$ python3 -q
>>> import numpy as np
>>> import numpy.linalg as la
>>> np.set_printoptions(precision=2, suppress=True, linewidth=160)
>>> rnd = lambda a: np.round(a, 2) + 0
>>> A = np.tanh(np.array([[0.7],
...     [-0.5],
...     [1.9],
...     [2.1],
...     [-2.3],
...     [0.4],
...     [1.3],
...     [0.3],
...     [0.7],
...     [-0.5],
...     [-0.5],
...     [-1.3],
...     [0.4],
...     [1.4],
...     [-0.6],
...     [-0.9],
...     [-0.4],
...     [-1.1],
...     [1.2],
...     [-0.3],
...     [1.1],
...     [-1.3],
...     [-0.3],
...     [-0.7],
...     [-0.6]]) @ np.array([[-1.0, 0.5, 0.0]]))
>>> rnd(A)
array([[-0.6 ,  0.34,  0.  ],
       [ 0.46, -0.24,  0.  ],
       [-0.96,  0.74,  0.  ],
       [-0.97,  0.78,  0.  ],
       [ 0.98, -0.82,  0.  ],
       [-0.38,  0.2 ,  0.  ],
       [-0.86,  0.57,  0.  ],
       [-0.29,  0.15,  0.  ],
       [-0.6 ,  0.34,  0.  ],
       [ 0.46, -0.24,  0.  ],
       [ 0.46, -0.24,  0.  ],
       [ 0.86, -0.57,  0.  ],
       [-0.38,  0.2 ,  0.  ],
       [-0.89,  0.6 ,  0.  ],
       [ 0.54, -0.29,  0.  ],
       [ 0.72, -0.42,  0.  ],
       [ 0.38, -0.2 ,  0.  ],
       [ 0.8 , -0.5 ,  0.  ],
       [-0.83,  0.54,  0.  ],
       [ 0.29, -0.15,  0.  ],
       [-0.8 ,  0.5 ,  0.  ],
       [ 0.86, -0.57,  0.  ],
       [ 0.29, -0.15,  0.  ],
       [ 0.6 , -0.34,  0.  ],
       [ 0.54, -0.29,  0.  ]])
>>> # rows and columns are dependent
>>> rk = la.matrix_rank(A)
>>> rk
np.int64(2)
>>> null = la.svd(A)[2][rk:].T
>>> la.matrix_rank(A.T @ A), la.matrix_rank(A @ A.T)
(np.int64(2), np.int64(2))
>>> [int(la.matrix_rank(A[:i])) for i in range(1, len(A) + 1)]
[1, 2, 2, 2, 2, 2, 2, 2, 2, 2, 2, 2, 2, 2, 2, 2, 2, 2, 2, 2, 2, 2, 2, 2, 2]
>>> [int(la.matrix_rank(A[:, :j + 1])) for j in range(3)]
[1, 2, 2]
>>> la.matrix_rank(A, rtol=0.1)
np.int64(1)
>>> np.argsort(-la.norm(A, axis=0).round(6), kind="stable")[:3]
array([0, 1, 2])
>>> arr = np.loadtxt("block1.csv", delimiter=",")
>>> arr
array([[  0.07,   0.6 ,  -0.34,  -0.18],
       [ -1.32,  -2.07,   7.4 ,   0.72],
       [  0.67,  -0.64,  -2.15,  -0.03],
       [  0.3 ,  -0.01,  -1.49,  -0.04],
       [ -0.06,   1.55,  -2.21,  -0.37],
       [  0.33,   1.44,  -3.73,  -0.36],
       [ -0.04,   0.44,  -0.46,  -0.06],
       [ -0.66,  -2.56,   7.07,   0.74],
       [  0.61,  -1.  ,  -1.07,   0.08],
       [  0.02,   0.05,   0.38,  -0.07],
       [  0.09,  -1.12,   1.22,   0.27],
       [  0.88,   1.12,  -5.96,  -0.48],
       [  1.49,   3.27, -11.84,  -1.04],
       [  0.48,  -1.01,  -0.85,   0.12],
       [  0.01,  -1.35,   1.8 ,   0.33],
       [ -0.38,   0.83,  -1.61,  -0.07],
       [  0.14,   0.75,  -2.24,  -0.21],
       [ -0.06,   1.78,  -2.74,  -0.23],
       [  0.68,   3.  ,  -7.96,  -0.77]])
>>> cen = arr - arr.mean(axis=0)
>>> evecs = la.svd(cen)[2][:1]
>>> other = cen - cen @ evecs.T @ evecs
>>> la.norm(other, axis=1).round(6).argmax()
np.int64(8)
>>> rnd(np.diag(evecs.T @ evecs))
array([0.01, 0.09, 0.89, 0.01])
>>> proj = arr @ la.solve(arr.T @ arr, arr.T)
>>> rnd(np.trace(proj))
np.float64(4.0)
>>> f = np.array([1, 1, 4, 3, 4])
>>> r1 = np.array([3, 3, -4])
>>> X = np.outer(f, r1)
>>> X
array([[  3,   3,  -4],
       [  3,   3,  -4],
       [ 12,  12, -16],
       [  9,   9, -12],
       [ 12,  12, -16]])
>>> # columns 0 and 1 are equal
>>> rnd(la.norm(X, 1)), rnd(la.norm(X, np.inf))
(np.float64(52.0), np.float64(40.0))
>>> la.norm(X, axis=1).argmax()
np.int64(2)
>>> rnd(la.norm(X) ** 2 / la.norm(X, 2) ** 2)
np.float64(1.0)
>>> X[1] @ X[2]
np.int64(136)
>>> rnd(la.norm(X[1], 1)), rnd(la.norm(X[1], np.inf))
(np.float64(10.0), np.float64(4.0))
>>> rnd(la.norm(X, axis=1))
array([ 5.83,  5.83, 23.32, 17.49, 23.32])
>>> U, sig, vt = la.svd(X)
>>> rnd(sig)
array([38.24,  0.  ,  0.  ])
>>> other = U[:, :1] @ np.diag(sig[:1]) @ vt[:1]
>>> rnd(np.abs(X - other).max())
np.float64(0.0)
>>> rnd(other)
array([[  3.,   3.,  -4.],
       [  3.,   3.,  -4.],
       [ 12.,  12., -16.],
       [  9.,   9., -12.],
       [ 12.,  12., -16.]])
>>> la.matrix_rank(other)
np.int64(1)
>>> rnd(la.norm(X - other, 2)), rnd(sig[1])
(np.float64(0.0), np.float64(0.0))
>>> rnd(la.norm(X - other) / la.norm(X))
np.float64(0.0)
>>> m1 = np.arange(12).reshape(4, 3) + -1
>>> m1
array([[-1,  0,  1],
       [ 2,  3,  4],
       [ 5,  6,  7],
       [ 8,  9, 10]])
>>> # looks like rank 2
>>> U, sig, vt = la.svd(m1)
>>> evecs = vt[:(sig > 1e-8).sum()]
>>> rng = np.random.default_rng(991)
>>> x0 = m1[2] + -1 * m1[0] + rng.integers(2) * np.eye(3)[2]
>>> x0
array([6., 6., 7.])
>>> rnd(evecs.T @ evecs)
array([[ 0.83,  0.33, -0.17],
       [ 0.33,  0.33,  0.33],
       [-0.17,  0.33,  0.83]])
>>> rnd(np.diag(evecs.T @ evecs))
array([0.83, 0.33, 0.83])
>>> la.matrix_rank(np.vstack([m1, x0]))
np.int64(3)
